% python3 -q
>>> import numpy as np
>>> import numpy.linalg as la
>>> np.set_printoptions(precision=1, suppress=True, linewidth=140)
>>> out = np.array([[0, 2, 2, 2, 1],
...     [-2, 2, -3, 3, 0],
...     [-1, 1, 1, 1, 1],
...     [2, 3, 0, -1, 0],
...     [2, 1, 3, 0, 0]])
>>> feats = out - out.T
>>> print(feats)
[[ 0  4  3  0 -1]
 [-4  0 -4  0 -1]
 [-3  4  0  1 -2]
 [ 0  0 -1  0  0]
 [ 1  1  2  0  0]]
>>> # antisymmetric, zero diagonal
>>> print(np.round(la.eigvals(feats).sum().real, 1))
-0.0
>>> print(round(float(la.det(feats[::-1])), 1))
0.0
>>> print(np.round(la.det(feats.T), 1))
0.0
>>> print(round(la.norm(feats, 2) / la.norm(feats), 1))
0.7
>>> rng = np.random.default_rng(540)
>>> idx = rng.permutation(5)
>>> print(idx)
[1 2 3 4 0]
>>> out = feats[idx][:, idx]
>>> print(out)
[[ 0 -4  0 -1 -4]
 [ 4  0  1 -2 -3]
 [ 0 -1  0  0  0]
 [ 1  2  0  0  1]
 [ 4  3  0 -1  0]]
>>> print(np.allclose(out, feats))
False
>>> print(np.round(np.sort(np.abs(la.eigvals(out))), 1) + 0)
[0.  0.6 0.6 6.9 6.9]
>>> print(np.trace(out))
0
>>> U, s, vt = la.svd(feats)
>>> print(np.argmax(s[:-1] / (s[1:] + 1e-6)) + 1)
4
>>> out = U[:, :4] @ np.diag(s[:4]) @ vt[:4]
>>> print(round(la.norm(feats - out, 2), 1), round(float(s[4]), 1))
0.0 0.0
>>> print(la.matrix_rank(out))
4
>>> print(la.matrix_rank(feats, rtol=0.05))
4
>>> x = np.array([6, -8, -7, 4, 7])
>>> print(feats @ np.ones(5))
[ 6. -9.  0. -1.  4.]
>>> print((feats * x).sum(axis=1))
[-60  -3 -60   7 -16]
>>> print((feats @ x).argmax())
3
>>> J = np.loadtxt("a.csv", delimiter=",")
>>> print(J)
[[0.7 0.3 0.  0.  0.  0. ]
 [0.3 0.3 0.  0.  0.3 0. ]
 [0.  0.  0.5 0.  0.  0.5]
 [0.  0.5 0.  0.5 0.  0. ]
 [0.  0.  0.  0.  0.5 0.5]
 [0.  0.5 0.  0.  0.  0.5]]
>>> x = np.array([-2, -9, -8, 3, 4, 5])
>>> target = J @ x
>>> c, lr = np.zeros(6), 1 / la.norm(J, 2) ** 2
>>> for i in range(50):
...     c -= lr * J.T @ (J @ c - target)
...     if i % 10 == 0: print(i, round(la.norm(J @ c - target), 1))
... 
0 4.2
10 1.2
20 1.0
30 0.8
40 0.6
>>> print(round(la.cond(J), 1))
6.7
>>> print(c)
[-3.  -7.7 -6.6  1.5  4.8  3.8]
>>> K = np.load("x.npy")
>>> print(K.round(1) + 0)
[[-0.2  0.4  0.9 -0.2 -0.1]
 [-0.4 -0.8  0.3  0.   0.4]
 [-0.8 -0.1 -0.3  0.  -0.6]
 [-0.2  0.1 -0.3 -0.9  0.3]
 [-0.5  0.5 -0.2  0.4  0.6]]
>>> # orthonormal columns
>>> x = np.array([0, 7, 1, 2, 0])
>>> print(np.round(K.T @ (K @ x), 1) + 0)
[0. 7. 1. 2. 0.]
>>> print(np.sort(np.abs(np.degrees(np.angle(la.eigvals(K))))))
[  0.  106.1 106.1 173.6 173.6]
>>> print([p for p in range(1, 25) if np.allclose(la.matrix_power(K, p), np.eye(5))])
[]
>>> print(np.round(la.inv(K), 1) + 0)
[[-0.2 -0.4 -0.8 -0.2 -0.5]
 [ 0.4 -0.8 -0.1  0.1  0.5]
 [ 0.9  0.3 -0.3 -0.3 -0.2]
 [-0.2  0.   0.  -0.9  0.4]
 [-0.1  0.4 -0.6  0.3  0.6]]
>>> Q, R = la.qr(K)
>>> print(R.round(1) + 0)
[[1. 0. 0. 0. 0.]
 [0. 1. 0. 0. 0.]
 [0. 0. 1. 0. 0.]
 [0. 0. 0. 1. 0.]
 [0. 0. 0. 0. 1.]]
>>> print(round(np.trace(Q @ Q.T), 1))
5.0
>>> print(np.round(Q.T @ Q, 1) + 0)
[[1. 0. 0. 0. 0.]
 [0. 1. 0. 0. 0.]
 [0. 0. 1. 0. 0.]
 [0. 0. 0. 1. 0.]
 [0. 0. 0. 0. 1.]]
>>> print(np.round(Q @ R, 1) + 0)
[[-0.2  0.4  0.9 -0.2 -0.1]
 [-0.4 -0.8  0.3  0.   0.4]
 [-0.8 -0.1 -0.3  0.  -0.6]
 [-0.2  0.1 -0.3 -0.9  0.3]
 [-0.5  0.5 -0.2  0.4  0.6]]
>>> idx = rng.permutation(5)
>>> out = K[:, idx] * rng.choice([-1, 1], 5)
>>> print(out.round(1) + 0)
[[ 0.9 -0.2  0.2  0.4  0.1]
 [ 0.3 -0.4  0.  -0.8 -0.4]
 [-0.3 -0.8  0.  -0.1  0.6]
 [-0.3 -0.2  0.9  0.1 -0.3]
 [-0.2 -0.5 -0.4  0.5 -0.6]]
>>> U, _, vt = la.svd(K.T @ out)
>>> print(idx)
[2 0 3 1 4]
>>> print(np.round(la.lstsq(K, out)[0], 1) + 0)
[[ 0.  1.  0.  0.  0.]
 [ 0.  0.  0.  1.  0.]
 [ 1.  0.  0.  0.  0.]
 [ 0.  0. -1.  0.  0.]
 [ 0.  0.  0.  0. -1.]]
